In [1]: import numpy as np

In [2]: from numpy import linalg as LA

In [3]: np.set_printoptions(precision=2, suppress=True, linewidth=160, floatmode="fixed")

In [4]: rnd = lambda a: np.round(a, 2) + 0

In [5]: rng = np.random.default_rng(1361)

In [6]: feats = np.array([[-5, 1, 1, 3, -1, 3, 4, 5, 5],
   ...:     [4, 5, -3, -2, -2, -1, 4, -5, -4],
   ...:     [-4, 4, -3, 1, -4, 1, 1, 1, -5],
   ...:     [-3, 3, -1, 0, -3, 3, -4, -4, 5]]) * (rng.random((4, 9)) < 0.3)

In [7]: feats
Out[7]: 
array([[ 0,  0,  0,  3,  0,  0,  4,  0,  0],
       [ 4,  5, -3,  0,  0, -1,  0,  0,  0],
       [-4,  0,  0,  1,  0,  0,  1,  0,  0],
       [ 0,  0,  0,  0, -3,  0,  0,  0,  0]])

In [8]: th = np.radians(135)

In [9]: r_ = np.eye(9)

In [10]: r_[3, 3] = r_[8, 8] = np.cos(th)

In [11]: r_[3, 8], r_[8, 3] = -np.sin(th), np.sin(th)

In [12]: rnd(r_)
Out[12]: 
array([[ 1.00,  0.00,  0.00,  0.00,  0.00,  0.00,  0.00,  0.00,  0.00],
       [ 0.00,  1.00,  0.00,  0.00,  0.00,  0.00,  0.00,  0.00,  0.00],
       [ 0.00,  0.00,  1.00,  0.00,  0.00,  0.00,  0.00,  0.00,  0.00],
       [ 0.00,  0.00,  0.00, -0.71,  0.00,  0.00,  0.00,  0.00, -0.71],
       [ 0.00,  0.00,  0.00,  0.00,  1.00,  0.00,  0.00,  0.00,  0.00],
       [ 0.00,  0.00,  0.00,  0.00,  0.00,  1.00,  0.00,  0.00,  0.00],
       [ 0.00,  0.00,  0.00,  0.00,  0.00,  0.00,  1.00,  0.00,  0.00],
       [ 0.00,  0.00,  0.00,  0.00,  0.00,  0.00,  0.00,  1.00,  0.00],
       [ 0.00,  0.00,  0.00,  0.71,  0.00,  0.00,  0.00,  0.00, -0.71]])

In [13]: B = feats @ r_.T

In [14]: rnd(B)
Out[14]: 
array([[ 0.00,  0.00,  0.00, -2.12,  0.00,  0.00,  4.00,  0.00,  2.12],
       [ 4.00,  5.00, -3.00,  0.00,  0.00, -1.00,  0.00,  0.00,  0.00],
       [-4.00,  0.00,  0.00, -0.71,  0.00,  0.00,  1.00,  0.00,  0.71],
       [ 0.00,  0.00,  0.00,  0.00, -3.00,  0.00,  0.00,  0.00,  0.00]])

In [15]: rnd(LA.svd(feats, compute_uv=False)), rnd(LA.svd(B, compute_uv=False))
Out[15]: (array([7.60, 5.24, 3.00, 2.98]), array([7.60, 5.24, 3.00, 2.98]))

In [16]: rnd(LA.det(r_)), rnd(np.trace(r_))
Out[16]: (np.float64(1.0), np.float64(5.59))

In [17]: np.allclose(feats @ feats.T, B @ B.T)
Out[17]: True

In [18]: np.allclose(LA.norm(feats, axis=1), LA.norm(B, axis=1))
Out[18]: True

In [19]: blk = np.stack([feats, 3 * feats, feats[::-1]])

In [20]: rnd(LA.norm(blk, axis=(1, 2)))
Out[20]: array([10.15, 30.45, 10.15])

In [21]: (blk @ feats.T).shape
Out[21]: (3, 4, 4)

In [22]: np.einsum("bij,cij->bc", blk, blk)
Out[22]: 
array([[103, 309, -32],
       [309, 927, -96],
       [-32, -96, 103]])

In [23]: blk.shape
Out[23]: (3, 4, 9)

In [24]: def softmax(z):
    ...:     e = np.exp(z - z.max(axis=-1, keepdims=True))
    ...:     return e / e.sum(axis=-1, keepdims=True)
    ...: 

In [25]: rnd(softmax(feats).sum(axis=1))
Out[25]: array([1.00, 1.00, 1.00, 1.00])

In [26]: scores = feats @ feats.T / np.sqrt(9)

In [27]: rnd(softmax(scores + np.triu(np.full(scores.shape, -np.inf), 1)))
Out[27]: 
array([[1.00, 0.00, 0.00, 0.00],
       [0.00, 1.00, 0.00, 0.00],
       [0.02, 0.00, 0.98, 0.00],
       [0.04, 0.04, 0.04, 0.87]])

In [28]: rnd(LA.norm(feats, "nuc"))
Out[28]: np.float64(18.81)

In [29]: feats[2] @ feats[1]
Out[29]: np.int64(-16)

In [30]: LA.norm(feats, axis=1).argmax()
Out[30]: np.int64(1)

In [31]: rnd(LA.norm(feats, axis=1))
Out[31]: array([5.00, 7.14, 4.24, 3.00])

In [32]: rnd(LA.norm(feats, axis=0))
Out[32]: array([5.66, 5.00, 3.00, 3.16, 3.00, 1.00, 4.12, 0.00, 0.00])

In [33]: arr = np.load("out3.npy")

In [34]: rnd(arr)
Out[34]: 
array([[0.40, 0.00, 0.00, 0.00, 0.00, 0.20, 0.20, 0.00, 0.20],
       [0.25, 0.25, 0.25, 0.00, 0.00, 0.25, 0.00, 0.00, 0.00],
       [0.00, 0.00, 1.00, 0.00, 0.00, 0.00, 0.00, 0.00, 0.00],
       [0.00, 0.00, 0.33, 0.33, 0.00, 0.00, 0.00, 0.00, 0.33],
       [0.50, 0.00, 0.00, 0.00, 0.50, 0.00, 0.00, 0.00, 0.00],
       [0.20, 0.00, 0.20, 0.00, 0.00, 0.40, 0.20, 0.00, 0.00],
       [0.33, 0.00, 0.33, 0.00, 0.00, 0.00, 0.33, 0.00, 0.00],
       [0.00, 0.00, 0.20, 0.20, 0.00, 0.00, 0.20, 0.20, 0.20],
       [0.00, 0.00, 0.17, 0.17, 0.00, 0.00, 0.17, 0.17, 0.33]])

In [35]: # a transition matrix

In [36]: lab = rng.permutation(9)

In [37]: lab
Out[37]: array([8, 5, 3, 6, 7, 1, 4, 2, 0])

In [38]: B = arr[lab][:, lab]

In [39]: print(rnd(np.trace(B)))
3.75

In [40]: rnd(LA.det(B)), rnd(LA.det(arr[lab]))
Out[40]: (np.float64(0.0), np.float64(0.0))

In [41]: rnd(B)
Out[41]: 
array([[0.33, 0.00, 0.17, 0.17, 0.17, 0.00, 0.00, 0.17, 0.00],
       [0.00, 0.40, 0.00, 0.20, 0.00, 0.00, 0.00, 0.20, 0.20],
       [0.33, 0.00, 0.33, 0.00, 0.00, 0.00, 0.00, 0.33, 0.00],
       [0.00, 0.00, 0.00, 0.33, 0.00, 0.00, 0.00, 0.33, 0.33],
       [0.20, 0.00, 0.20, 0.20, 0.20, 0.00, 0.00, 0.20, 0.00],
       [0.00, 0.25, 0.00, 0.00, 0.00, 0.25, 0.00, 0.25, 0.25],
       [0.00, 0.00, 0.00, 0.00, 0.00, 0.00, 0.50, 0.00, 0.50],
       [0.00, 0.00, 0.00, 0.00, 0.00, 0.00, 0.00, 1.00, 0.00],
       [0.20, 0.20, 0.00, 0.20, 0.00, 0.00, 0.00, 0.00, 0.40]])

In [42]: rnd(np.sort(np.abs(LA.eigvals(B))))
Out[42]: array([0.06, 0.20, 0.20, 0.25, 0.26, 0.50, 0.60, 0.81, 1.00])

In [43]: x0 = np.array([2, 1, 0, 0, -1, 0, -1, -2, 0])

In [44]: h = np.maximum(arr @ x0, 0)

In [45]: rnd(np.maximum(arr @ x0, 0) - np.maximum(-arr @ x0, 0))
Out[45]: array([ 0.60,  0.75,  0.00,  0.00,  0.50,  0.20,  0.33, -0.60, -0.50])

In [46]: rnd(np.maximum(arr @ (3 * x0), 0))
Out[46]: array([1.80, 2.25, 0.00, 0.00, 1.50, 0.60, 1.00, 0.00, 0.00])

In [47]: print(rnd(np.tanh(arr @ x0)))
[ 0.54  0.64  0.00  0.00  0.46  0.20  0.32 -0.54 -0.46]

In [48]: rnd(arr * (h > 1e-9)[:, None])
Out[48]: 
array([[0.40, 0.00, 0.00, 0.00, 0.00, 0.20, 0.20, 0.00, 0.20],
       [0.25, 0.25, 0.25, 0.00, 0.00, 0.25, 0.00, 0.00, 0.00],
       [0.00, 0.00, 0.00, 0.00, 0.00, 0.00, 0.00, 0.00, 0.00],
       [0.00, 0.00, 0.00, 0.00, 0.00, 0.00, 0.00, 0.00, 0.00],
       [0.50, 0.00, 0.00, 0.00, 0.50, 0.00, 0.00, 0.00, 0.00],
       [0.20, 0.00, 0.20, 0.00, 0.00, 0.40, 0.20, 0.00, 0.00],
       [0.33, 0.00, 0.33, 0.00, 0.00, 0.00, 0.33, 0.00, 0.00],
       [0.00, 0.00, 0.00, 0.00, 0.00, 0.00, 0.00, 0.00, 0.00],
       [0.00, 0.00, 0.00, 0.00, 0.00, 0.00, 0.00, 0.00, 0.00]])

In [49]: rnd(LA.norm(arr[3], 1)), rnd(LA.norm(arr[3], np.inf))
Out[49]: (np.float64(1.0), np.float64(0.33))

In [50]: print(rnd(LA.norm(arr, axis=1)))
[0.53 0.50 1.00 0.58 0.71 0.53 0.58 0.45 0.47]

In [51]: rnd(LA.norm(arr, "nuc"))
Out[51]: np.float64(4.34)

In [52]: rnd(LA.norm(arr, 2))
Out[52]: np.float64(1.28)

In [53]: np.abs(arr).max()
Out[53]: np.float64(1.0)

In [54]: print(np.unravel_index(np.abs(arr).argmax(), arr.shape))
(np.int64(2), np.int64(2))

In [55]: print(rnd(arr - arr[0]))
[[ 0.00  0.00  0.00  0.00  0.00  0.00  0.00  0.00  0.00]
 [-0.15  0.25  0.25  0.00  0.00  0.05 -0.20  0.00 -0.20]
 [-0.40  0.00  1.00  0.00  0.00 -0.20 -0.20  0.00 -0.20]
 [-0.40  0.00  0.33  0.33  0.00 -0.20 -0.20  0.00  0.13]
 [ 0.10  0.00  0.00  0.00  0.50 -0.20 -0.20  0.00 -0.20]
 [-0.20  0.00  0.20  0.00  0.00  0.20  0.00  0.00 -0.20]
 [-0.07  0.00  0.33  0.00  0.00 -0.20  0.13  0.00 -0.20]
 [-0.40  0.00  0.20  0.20  0.00 -0.20  0.00  0.20  0.00]
 [-0.40  0.00  0.17  0.17  0.00 -0.20 -0.03  0.17  0.13]]

In [56]: rnd(np.diff(arr, axis=0))
Out[56]: 
array([[-0.15,  0.25,  0.25,  0.00,  0.00,  0.05, -0.20,  0.00, -0.20],
       [-0.25, -0.25,  0.75,  0.00,  0.00, -0.25,  0.00,  0.00,  0.00],
       [ 0.00,  0.00, -0.67,  0.33,  0.00,  0.00,  0.00,  0.00,  0.33],
       [ 0.50,  0.00, -0.33, -0.33,  0.50,  0.00,  0.00,  0.00, -0.33],
       [-0.30,  0.00,  0.20,  0.00, -0.50,  0.40,  0.20,  0.00,  0.00],
       [ 0.13,  0.00,  0.13,  0.00,  0.00, -0.40,  0.13,  0.00,  0.00],
       [-0.33,  0.00, -0.13,  0.20,  0.00,  0.00, -0.13,  0.20,  0.20],
       [ 0.00,  0.00, -0.03, -0.03,  0.00,  0.00, -0.03, -0.03,  0.13]])

In [57]: print(LA.matrix_rank(arr))
9

In [58]: rnd(LA.norm(arr))
Out[58]: np.float64(1.84)

In [59]: rnd(LA.svd(arr, compute_uv=False))
Out[59]: array([1.28, 0.89, 0.66, 0.53, 0.37, 0.22, 0.21, 0.14, 0.04])

In [60]: rnd(arr.sum(axis=0))
Out[60]: array([1.68, 0.25, 2.48, 0.70, 0.50, 0.85, 1.10, 0.37, 1.07])

In [61]: U, sig, VT = LA.svd(feats, full_matrices=False)

In [62]: rnd(np.abs(VT[0]))
Out[62]: array([0.69, 0.61, 0.36, 0.08, 0.00, 0.12, 0.09, 0.00, 0.00])

In [63]: rnd(VT @ VT.T)
Out[63]: 
array([[1.00, 0.00, 0.00, 0.00],
       [0.00, 1.00, 0.00, 0.00],
       [0.00, 0.00, 1.00, 0.00],
       [0.00, 0.00, 0.00, 1.00]])

In [64]: U.shape, sig.shape, VT.shape
Out[64]: ((4, 4), (4,), (4, 9))

In [65]: rnd(U.T @ feats @ VT.T)
Out[65]: 
array([[7.60, 0.00, 0.00, 0.00],
       [0.00, 5.24, 0.00, 0.00],
       [0.00, 0.00, 3.00, 0.00],
       [0.00, 0.00, 0.00, 2.98]])

In [66]: E = np.load("arr.npy")

In [67]: E
Out[67]: 
array([[  9,   3,   9,   3],
       [  3,  15,   3,  15],
       [ 15,   5, -15,  -5],
       [  5,  25,  -5, -25]])

In [68]: x0 = np.array([-1, -2, -1, 1])

In [69]: y = E @ x0

In [70]: y
Out[70]: array([-21, -21, -15, -75])

In [71]: rnd(LA.solve(E, E[:, 1]))
Out[71]: array([0.00, 1.00, 0.00, 0.00])

In [72]: rnd(LA.solve(E, y))
Out[72]: array([-1.00, -2.00, -1.00,  1.00])

In [73]: rnd(LA.solve(E.T, E[3]))
Out[73]: array([0.00, 0.00, 0.00, 1.00])

In [74]: rnd(LA.solve(E, y + E[:, 2]))
Out[74]: array([-1.00, -2.00,  0.00,  1.00])

In [75]: B = np.array([[1, 0, 0], [1, 1, 2]])

In [76]: Z = np.kron(B, E)

In [77]: LA.matrix_rank(Z)
Out[77]: np.int64(8)

In [78]: Z
Out[78]: 
array([[  9,   3,   9,   3,   0,   0,   0,   0,   0,   0,   0,   0],
       [  3,  15,   3,  15,   0,   0,   0,   0,   0,   0,   0,   0],
       [ 15,   5, -15,  -5,   0,   0,   0,   0,   0,   0,   0,   0],
       [  5,  25,  -5, -25,   0,   0,   0,   0,   0,   0,   0,   0],
       [  9,   3,   9,   3,   9,   3,   9,   3,  18,   6,  18,   6],
       [  3,  15,   3,  15,   3,  15,   3,  15,   6,  30,   6,  30],
       [ 15,   5, -15,  -5,  15,   5, -15,  -5,  30,  10, -30, -10],
       [  5,  25,  -5, -25,   5,  25,  -5, -25,  10,  50, -10, -50]])

In [79]: lab = rng.integers(0, 3, 9)

In [80]: F = np.triu((lab[:, None] == lab) & (rng.random((9, 9)) < 0.8), 1).astype(int)

In [81]: F += F.T

In [82]: print(F)
[[0 0 0 0 0 1 0 1 1]
 [0 0 0 0 0 0 0 0 0]
 [0 0 0 1 0 0 1 0 0]
 [0 0 1 0 0 0 0 0 0]
 [0 0 0 0 0 1 0 1 1]
 [1 0 0 0 1 0 0 1 0]
 [0 0 1 0 0 0 0 0 0]
 [1 0 0 0 1 1 0 0 0]
 [1 0 0 0 1 0 0 0 0]]

In [83]: U, sig, VT = LA.svd(F, full_matrices=False)

In [84]: U.shape, sig.shape, VT.shape
Out[84]: ((9, 9), (9,), (9, 9))

In [85]: (sig > 1e-8).sum()
Out[85]: np.int64(6)

In [86]: rnd(sig / sig[0])
Out[86]: array([1.00, 0.76, 0.50, 0.50, 0.35, 0.11, 0.00, 0.00, 0.00])

In [87]: rnd(sig)
Out[87]: array([2.86, 2.18, 1.41, 1.41, 1.00, 0.32, 0.00, 0.00, 0.00])

In [88]: print(np.abs(U[:, 0]).round(6).argmax())
5

In [89]: rank = LA.matrix_rank(F)

In [90]: print(rank)
6

In [91]: null = LA.svd(F)[2][rank:].T

In [92]: np.allclose(F @ null, 0)
Out[92]: True

In [93]: [int(LA.matrix_rank(np.delete(F, i, axis=0))) for i in range(9)]
Out[93]: [6, 6, 5, 6, 6, 5, 6, 5, 5]

In [94]: [int(LA.matrix_rank(F[:i])) for i in range(1, len(F) + 1)]
Out[94]: [1, 1, 2, 3, 3, 4, 4, 5, 6]

In [95]: [int(LA.matrix_rank(F[:, :j + 1])) for j in range(9)]
Out[95]: [1, 1, 2, 3, 3, 4, 4, 5, 6]

In [96]: LA.matrix_rank(F.T @ F), LA.matrix_rank(F @ F.T)
Out[96]: (np.int64(6), np.int64(6))
